% ipython --no-banner

In [1]: import numpy as np

In [2]: np.set_printoptions(precision=1, suppress=True, linewidth=100)

In [3]: def tidy(a):
   ...:     return np.round(a, 1) + 0
   ...: 

In [4]: E = np.load("x.npy")

In [5]: tidy(E)
Out[5]: 
array([[  2.5,  -4.8,   6. ,   0.1,  16.7],
       [-16.6, -21.3, -23.2, -22.1,  -8.2],
       [-15.4,  -7. ,   4.1,   0.2,   3.3],
       [  0.9,  -3.6, -10.6,  -5.8,  12.4],
       [  6.4,   6.9,   1.6,   6.5,  22.3],
       [ -3.3,   3.6,  16.6,  11.8,  17.9],
       [ -4.2,  -4.4,   2.4,  -0.2,  11.5],
       [ -0.1,   2.9,  -8.3,   0.2,  14.4],
       [ -6.6,  -5.9,   0.2,  -1.9,   8.9],
       [  0.9,   3.7,  15.8,  10.9,  20.6],
       [ -0.1,  -8.1,   8.8,  -0.9,  14.4],
       [ -0.4,   3.3,   1.1,   4.6,  16.4],
       [-11.4,  -2.8, -15.7,  -5.6,   3.2],
       [ -5.6,   2.3,  -2.8,   2.9,  11.7],
       [  8. ,   6. ,  15.5,  11.5,  26.1],
       [ -8.7,  -0.2,   7.4,   5.8,  10.9],
       [  0.7,  -0.9,  -0.5,   0.6,  15.4],
       [ -1.3,  -6.6,  10.5,   1.1,  14.4],
       [  0.8,   9. ,  10.4,  12.7,  21.2],
       [-17.5, -17.9, -12.7, -14.9,  -5.4],
       [  0.7,   9.1,   7.8,  11.6,  20.5],
       [-11. , -11.5,  11.2,  -0.9,   6.3],
       [  1.4,  -0.4,   1.6,   1.7,  16.4],
       [-10.5,  -9.8, -19.5, -12.6,   0.6],
       [-12.5,   5. ,   0.4,   7.3,   8.6],
       [ -3. ,  -8.6,  -6.5,  -7.3,   8.9],
       [ -6.5,   1.6, -14.6,  -2.5,   8.2],
       [-13. , -19.1, -15.4, -17.6,  -3.3]])

In [6]: # rows and columns are dependent

In [7]: D = np.linalg.norm(E[:, None] - E[None], axis=-1)

In [8]: (D + 1e9 * np.eye(28)).round(6).argmin(axis=1)
Out[8]: 
array([10, 27, 21, 25, 11,  9,  8, 16,  6,  5, 17, 22, 26, 11,  9, 24, 22, 10, 20, 27, 18,  2, 16,
       12, 13,  3, 12, 19])

In [9]: print(D.shape)
(28, 28)

In [10]: np.linalg.matrix_rank(D ** 2)
Out[10]: np.int64(5)

In [11]: np.unravel_index(D.round(6).argmax(), D.shape)
Out[11]: (np.int64(1), np.int64(14))

In [12]: D[12].round(6).argsort(kind="stable")[:4]
Out[12]: array([12, 26, 23, 25])

In [13]: tidy(D[:5, :5])
Out[13]: 
array([[ 0. , 51. , 22.5, 18.2, 15.7],
       [51. ,  0. , 39.8, 38.3, 60.7],
       [22.5, 39.8,  0. , 24.7, 32.8],
       [18.2, 38.3, 24.7,  0. , 23.2],
       [15.7, 60.7, 32.8, 23.2,  0. ]])

In [14]: C2 = np.cov(E, rowvar=False)

In [15]: print(tidy(E.std(axis=0)))
[ 6.8  8.  11.   8.8  8.4]

In [16]: tidy(np.polyfit(E[:, 2], E[:, 0], 1))
Out[16]: array([ 0.3, -4.4])

In [17]: C2.shape
Out[17]: (5, 5)

In [18]: np.argwhere(np.triu(np.abs(np.corrcoef(E.T)) > 0.8, 1))
Out[18]: 
array([[0, 4],
       [1, 3],
       [1, 4],
       [2, 3],
       [3, 4]])

In [19]: left, s, vt = np.linalg.svd(E)

In [20]: V = vt[:(s > 1e-8).sum()]

In [21]: rng = np.random.default_rng(508561)

In [22]: x0 = E[5] + -1 * E[18] + rng.integers(2) * np.eye(5)[4]

In [23]: tidy(x0)
Out[23]: array([-4.2, -5.3,  6.1, -0.8, -2.3])

In [24]: print(tidy(np.diag(V.T @ V)))
[1.  0.7 0.9 0.4 1. ]

In [25]: tidy(V.T @ V)
Out[25]: 
array([[ 1. ,  0.1,  0. , -0.1,  0. ],
       [ 0.1,  0.7, -0.2,  0.4,  0. ],
       [ 0. , -0.2,  0.9,  0.2,  0. ],
       [-0.1,  0.4,  0.2,  0.4,  0.1],
       [ 0. ,  0. ,  0. ,  0.1,  1. ]])

In [26]: J = np.load("case4.npy")

In [27]: J
Out[27]: 
array([[ -2,  -1,   0,   1,   2,   3,   4,   5,   6,   7,   8,   9],
       [ 10,  11,  12,  13,  14,  15,  16,  17,  18,  19,  20,  21],
       [ 22,  23,  24,  25,  26,  27,  28,  29,  30,  31,  32,  33],
       [ 34,  35,  36,  37,  38,  39,  40,  41,  42,  43,  44,  45],
       [ 46,  47,  48,  49,  50,  51,  52,  53,  54,  55,  56,  57],
       [ 58,  59,  60,  61,  62,  63,  64,  65,  66,  67,  68,  69],
       [ 70,  71,  72,  73,  74,  75,  76,  77,  78,  79,  80,  81],
       [ 82,  83,  84,  85,  86,  87,  88,  89,  90,  91,  92,  93],
       [ 94,  95,  96,  97,  98,  99, 100, 101, 102, 103, 104, 105],
       [106, 107, 108, 109, 110, 111, 112, 113, 114, 115, 116, 117]])

In [28]: tidy(np.trace(np.linalg.pinv(J) @ J))
Out[28]: np.float64(2.0)

In [29]: np.unique(J.round(6), axis=0).shape
Out[29]: (10, 12)

In [30]: np.abs(np.diag(np.linalg.qr(J)[1])) > 1e-9
Out[30]: array([ True,  True, False, False, False, False, False, False, False, False])

In [31]: tidy(J @ np.linalg.pinv(J) @ J)
Out[31]: 
array([[ -2.,  -1.,   0.,   1.,   2.,   3.,   4.,   5.,   6.,   7.,   8.,   9.],
       [ 10.,  11.,  12.,  13.,  14.,  15.,  16.,  17.,  18.,  19.,  20.,  21.],
       [ 22.,  23.,  24.,  25.,  26.,  27.,  28.,  29.,  30.,  31.,  32.,  33.],
       [ 34.,  35.,  36.,  37.,  38.,  39.,  40.,  41.,  42.,  43.,  44.,  45.],
       [ 46.,  47.,  48.,  49.,  50.,  51.,  52.,  53.,  54.,  55.,  56.,  57.],
       [ 58.,  59.,  60.,  61.,  62.,  63.,  64.,  65.,  66.,  67.,  68.,  69.],
       [ 70.,  71.,  72.,  73.,  74.,  75.,  76.,  77.,  78.,  79.,  80.,  81.],
       [ 82.,  83.,  84.,  85.,  86.,  87.,  88.,  89.,  90.,  91.,  92.,  93.],
       [ 94.,  95.,  96.,  97.,  98.,  99., 100., 101., 102., 103., 104., 105.],
       [106., 107., 108., 109., 110., 111., 112., 113., 114., 115., 116., 117.]])
